% python3 -q
>>> import numpy as np
>>> import numpy.linalg as la
>>> np.set_printoptions(precision=3, suppress=True, linewidth=200, legacy="1.25")
>>> m1 = np.load("layer16.npy")
>>> m1
array([[ 0, 23,  0,  0, 20],
       [10,  0,  0,  5,  0],
       [ 0, 15,  0,  0, 16],
       [ 0,  0,  0,  0,  7],
       [ 7,  0,  0,  2,  0],
       [ 0,  0,  0,  0,  4],
       [ 0, 15,  0,  0, 13],
       [ 5,  0,  8, 15,  0],
       [ 0,  7,  0,  0, 12],
       [ 6,  0,  0,  4,  0],
       [ 0,  0,  0,  1,  5],
       [ 1,  0,  0,  5,  0],
       [ 0,  3,  0,  0, 10],
       [15,  0,  4, 13,  0]])
>>> Xs = m1 - m1.mean(axis=0)
>>> left, sv, Vh = la.svd(Xs, full_matrices=False)
>>> np.abs(Vh[-1])
array([0.121, 0.091, 0.822, 0.521, 0.171])
>>> np.abs(left[:, 0]).argmax()
0
>>> np.round(Xs.mean(axis=0), 3) + 0
array([0., 0., 0., 0., 0.])
>>> la.matrix_rank(Xs)
5
>>> round(float((sv ** 2).sum() ** 2 / (sv ** 4).sum()), 3)
1.678
>>> np.searchsorted(np.cumsum(sv ** 2) / (sv ** 2).sum(), 0.9) + 1
2
>>> (np.sign(left[:, 0]) == np.sign(left[0, 0])).astype(int)
array([1, 0, 1, 0, 0, 0, 1, 0, 1, 0, 0, 0, 1, 0])
>>> Vh[0] * np.sign(Vh[0, np.abs(Vh[0]).argmax()])
array([-0.299,  0.647, -0.096, -0.311,  0.621])
>>> np.abs(Vh[0]).argmax()
1
>>> G = np.cov(m1, rowvar=False)
>>> G.shape
(5, 5)
>>> np.polyfit(m1[:, 1], m1[:, 3], 1)
array([-0.269,  4.424])
>>> la.eigvalsh(G)[::-1]
array([118.696,  28.081,   8.658,   2.707,   0.292])
>>> np.corrcoef(m1.T)
array([[ 1.   , -0.418,  0.432,  0.717, -0.637],
       [-0.418,  1.   , -0.236, -0.412,  0.905],
       [ 0.432, -0.236,  1.   ,  0.893, -0.359],
       [ 0.717, -0.412,  0.893,  1.   , -0.617],
       [-0.637,  0.905, -0.359, -0.617,  1.   ]])
>>> np.argsort(-m1.std(axis=0).round(6), kind="stable")
array([1, 4, 3, 0, 2])
>>> feats = np.load("a.npy")
>>> feats
array([[ 3.863, -2.213,  3.049,  6.991, -4.555,  0.859,  0.725],
       [ 4.827, -5.203, -0.715,  5.532, -0.995, -3.764,  1.832],
       [-2.475, -0.894, -2.629,  2.881,  4.846,  5.18 , -5.249],
       [ 3.411, -1.682, -6.239,  1.021,  2.5  ,  0.185,  6.268],
       [-0.085,  5.992, -6.119,  0.747,  2.007,  4.593, -0.983],
       [ 3.166,  1.136, -4.85 ,  3.848, -1.021, -6.168,  3.357],
       [-1.493, -1.174,  2.046, -3.074, -0.094, -8.336,  3.642],
       [-3.622,  0.383, -7.708, -1.188, -3.852, -1.536,  2.952],
       [-0.268, -6.787, -3.316, -1.25 , -1.961,  3.468,  5.043],
       [-6.647,  4.3  , -0.995,  3.707, -2.719, -3.552, -1.609],
       [ 4.173, -1.976,  0.647,  7.844,  0.723,  2.127,  3.418],
       [ 0.507, -1.353, -4.169,  5.932, -2.664, -4.235, -4.507],
       [ 2.192,  4.914,  1.202, -2.098,  4.836, -5.475,  3.44 ],
       [ 3.46 ,  1.757, -0.105,  5.012,  3.272, -6.86 ,  1.43 ],
       [-0.324,  1.462,  5.871, -0.98 ,  2.075, -5.165, -5.599],
       [-0.075, -0.131, -3.877,  7.829,  4.794, -0.814, -0.122],
       [-7.022,  0.347, -4.083,  1.517,  3.726, -4.173, -0.547],
       [ 3.672, -0.346, -4.08 , -0.803, -3.617, -1.855, -7.251],
       [ 3.757, -4.936,  1.398,  0.92 , -2.704, -6.797, -2.283],
       [ 5.094,  4.577,  0.271,  6.046, -1.807,  3.614,  0.396]])
>>> W2 = m1[[2, 4]].astype(float)
>>> for _ in range(7):
...     z = la.norm(m1[:, None] - W2, axis=-1).argmin(axis=1)
...     W2 = np.array([m1[z == j].mean(axis=0) for j in range(2)])
... 
>>> z
array([0, 1, 0, 1, 1, 1, 0, 1, 0, 1, 1, 1, 1, 1])
>>> W2
array([[ 0.  , 15.  ,  0.  ,  0.  , 15.25],
       [ 4.4 ,  0.3 ,  1.2 ,  4.5 ,  2.6 ]])
>>> np.bincount(z)
array([ 4, 10])
>>> np.abs(W2[1] - W2[0]).argmax()
1
>>> W2[1] - W2[0]
array([  4.4 , -14.7 ,   1.2 ,   4.5 , -12.65])
